>>> import numpy as np
>>> np.set_printoptions(precision=3, suppress=True, linewidth=140)
>>> F = np.load("data.npy")
>>> F
array([[2, 1, 2],
       [1, 2, 2],
       [0, 0, 1]])
>>> w1 = np.array([[0, 0], [2, -2], [-2, 2]])
>>> b = np.array([3, 0])
>>> H = np.maximum(F @ w1 + b, 0)
>>> H
array([[1, 2],
       [3, 0],
       [1, 2]])
>>> np.linalg.matrix_rank(H)
np.int64(2)
>>> (H > 0).astype(int)
array([[1, 1],
       [1, 0],
       [1, 1]])
>>> (H > 0).mean(axis=0)
array([1.   , 0.667])
>>> Z = np.array([[0, 0, -1], [1, 2, 2]])
>>> (H @ Z).round(6).argmax(axis=1)
array([1, 0, 1])
>>> w1 @ Z
array([[ 0,  0,  0],
       [-2, -4, -6],
       [ 2,  4,  6]])
>>> rng = np.random.default_rng(99079)
>>> lab = rng.permutation(3)
>>> out = F[:, lab] * rng.choice([-1, 1], 3)
>>> out
array([[ 2,  1, -2],
       [ 1,  2, -2],
       [ 0,  0, -1]])
>>> U, _, vt = np.linalg.svd(F.T @ out)
>>> np.round(U @ vt, 3) + 0
array([[ 1.,  0.,  0.],
       [ 0.,  1.,  0.],
       [ 0.,  0., -1.]])
>>> lab
array([0, 1, 2])
>>> M = np.load("w.npy")
>>> M
array([[5., 4., 4., 4.],
       [4., 5., 4., 4.],
       [4., 4., 5., 4.],
       [4., 4., 4., 5.]])
>>> U, s, vt = np.linalg.svd(M)
>>> np.argmax(s[:-1] / (s[1:] + 1e-6)) + 1
np.int64(1)
>>> out = U[:, :1] @ np.diag(s[:1]) @ vt[:1]
>>> np.linalg.matrix_rank(out)
np.int64(1)
>>> x0 = np.ones(4)
>>> for _ in range(3):
...     x0 = M @ x0
...     x0 /= np.linalg.norm(x0)
...     print(round(x0 @ M @ x0, 3))
... 
17.0
17.0
17.0
>>> round(float(np.linalg.eigvalsh(M)[-1]), 3)
17.0
>>> x0
array([0.5, 0.5, 0.5, 0.5])
>>> A = np.loadtxt("out12.csv", delimiter=",")
>>> A
array([[ 0.988, -0.129, -0.082],
       [-0.129, -0.415, -0.901],
       [-0.082, -0.901,  0.427]])
>>> # equal to its transpose
>>> x0 = np.array([2, 1, 2])
>>> a = np.maximum(A @ x0, 0)
>>> a
array([1.684, 0.   , 0.   ])
>>> np.tanh(A @ x0)
array([ 0.933, -0.986, -0.207])
>>> A.T @ a
array([ 1.665, -0.217, -0.138])
>>> np.linalg.determinant(A)
Traceback (most recent call last):
  File "<python-input-39>", line 1, in <module>
    np.linalg.determinant(A)
    ^^^^^^^^^^^^^^^^^^^^^
AttributeError: module 'numpy.linalg' has no attribute 'determinant'
>>> (A - A.T) / 2
array([[0., 0., 0.],
       [0., 0., 0.],
       [0., 0., 0.]])
>>> np.allclose(A @ A.T, A.T @ A)
True
>>> np.round(A @ A, 3) + 0
array([[1., 0., 0.],
       [0., 1., 0.],
       [0., 0., 1.]])
>>> np.round(np.linalg.matrix_power(A, 2), 3) + 0
array([[1., 0., 0.],
       [0., 1., 0.],
       [0., 0., 1.]])
>>> out = A / np.linalg.norm(A, axis=1, keepdims=True)
>>> gram = out @ out.T
>>> gram[1].round(3) + 0
array([0., 1., 0.])
>>> (np.abs(gram) > 0.9).astype(int)
array([[1, 0, 0],
       [0, 1, 0],
       [0, 0, 1]])
>>> (gram - 2 * np.eye(3)).round(6).argmax(axis=1)
array([1, 0, 0])
>>> gram.round(3) + 0
array([[1., 0., 0.],
       [0., 1., 0.],
       [0., 0., 1.]])
>>> np.linalg.norm(out, axis=1)
array([1., 1., 1.])
>>> ev, V = np.linalg.eigh(A)
>>> np.linalg.eigvalsh(A @ A)
array([1., 1., 1.])
>>> np.linalg.svd(A, compute_uv=False)
array([1., 1., 1.])
>>> x0 = np.array([-1, -3, -3])
>>> A * x0
array([[-0.988,  0.386,  0.246],
       [ 0.129,  1.246,  2.702],
       [ 0.082,  2.702, -1.281]])
>>> A @ x0
array([-0.357,  4.076,  1.503])
>>> (A * x0).sum(axis=1)
array([-0.357,  4.076,  1.503])
>>> A @ np.eye(3)[2]
array([-0.082, -0.901,  0.427])
>>> np.einsum("ij,j->i", A, x0)
array([-0.357,  4.076,  1.503])
>>> (A @ x0).argmax()
np.int64(1)
>>> W0 = np.array([[15.0, -20.0, -20.0], [-20.0, 24.0, 25.0], [-20.0, 25.0, 24.0]])
>>> # symmetric
>>> x0 = np.array([2, 4, 2])
>>> a = np.maximum(F @ x0, 0)
>>> np.maximum(F @ (3 * x0), 0)
array([36, 42,  6])
>>> np.flatnonzero(a > 1e-9)
array([0, 1, 2])
>>> np.tanh(F @ x0)
array([1.   , 1.   , 0.964])
>>> np.maximum(F @ x0, 0) - np.maximum(-F @ x0, 0)
array([12, 14,  2])
>>> F * (a > 1e-9)[:, None]
array([[2, 1, 2],
       [1, 2, 2],
       [0, 0, 1]])
>>> a
array([12, 14,  2])
>>> F.T @ a
array([38, 40, 54])
>>> x0 = np.array([7, 4, 5])
>>> rhs = W0 @ x0
>>> b, lr = np.zeros(3), 1 / np.linalg.norm(W0, 2) ** 2
>>> for i in range(30):
...     b -= lr * W0.T @ (W0 @ b - rhs)
...     if i % 5 == 0: print(i, round(np.linalg.norm(W0 @ b - rhs), 3))
... 
0 9.251
5 9.24
10 9.229
15 9.218
20 9.207
25 9.196
>>> round(float(np.linalg.cond(W0)), 3)
65.0
>>> b
array([-0.973,  1.307,  1.314])
>>> np.trace(W0)
np.float64(63.0)
>>> (W0 - W0.T) / 2
array([[0., 0., 0.],
       [0., 0., 0.],
       [0., 0., 0.]])
>>> (W0 + W0.T) / 2
array([[ 15., -20., -20.],
       [-20.,  24.,  25.],
       [-20.,  25.,  24.]])
>>> np.linalg.matrix_power(W0, 2)
array([[ 1025., -1280., -1280.],
       [-1280.,  1601.,  1600.],
       [-1280.,  1600.,  1601.]])
>>> np.allclose(W0, W0.T)
True
>>> assert W0 == W0.T
Traceback (most recent call last):
  File "<python-input-83>", line 1, in <module>
    assert W0 == W0.T
           ^^^^^^^^^^
ValueError: The truth value of an array with more than one element is ambiguous. Use a.any() or a.all()
>>> round(float(np.linalg.det(W0)), 3)
65.0
>>> gram = W0.T @ W0
>>> np.allclose(gram, gram.T)
True
>>> def softmax(z):
...     e = np.exp(z - z.max(axis=-1, keepdims=True))
...     return e / e.sum(axis=-1, keepdims=True)
... 
>>> softmax(A).sum(axis=1)
array([1., 1., 1.])
>>> softmax(A[2])
array([0.322, 0.142, 0.536])
>>> scores = A @ A.T / np.sqrt(3)
>>> softmax(scores)
array([[0.471, 0.264, 0.264],
       [0.264, 0.471, 0.264],
       [0.264, 0.264, 0.471]])
>>> softmax(scores).round(6).argmax(axis=1)
array([0, 1, 2])
>>> softmax(scores)[2] @ A
array([ 0.189, -0.568, -0.059])
>>> E = np.loadtxt("sample3.csv", delimiter=",")
>>> E
array([[-9.,  3.,  3.],
       [-8., -6.,  7.],
       [-8., -6.,  7.]])
>>> out = np.array([[0, 2, 1], [1, 1, 2], [2, 0, 2]])
>>> E @ out
array([[  9., -15.,   3.],
       [  8., -22.,  -6.],
       [  8., -22.,  -6.]])
>>> np.linalg.matrix_rank(E @ out)
np.int64(2)
>>> out.T @ E.T
array([[  9.,   8.,   8.],
       [-15., -22., -22.],
       [  3.,  -6.,  -6.]])
>>> np.vstack([E, out.T]).shape
(6, 3)
>>> np.linalg.matrix_rank(np.vstack([E, out.T]))
np.int64(3)
>>> np.einsum("ij,ij->i", E, E)
array([ 99., 149., 149.])
>>> np.einsum("ij->j", E)
array([-25.,  -9.,  17.])
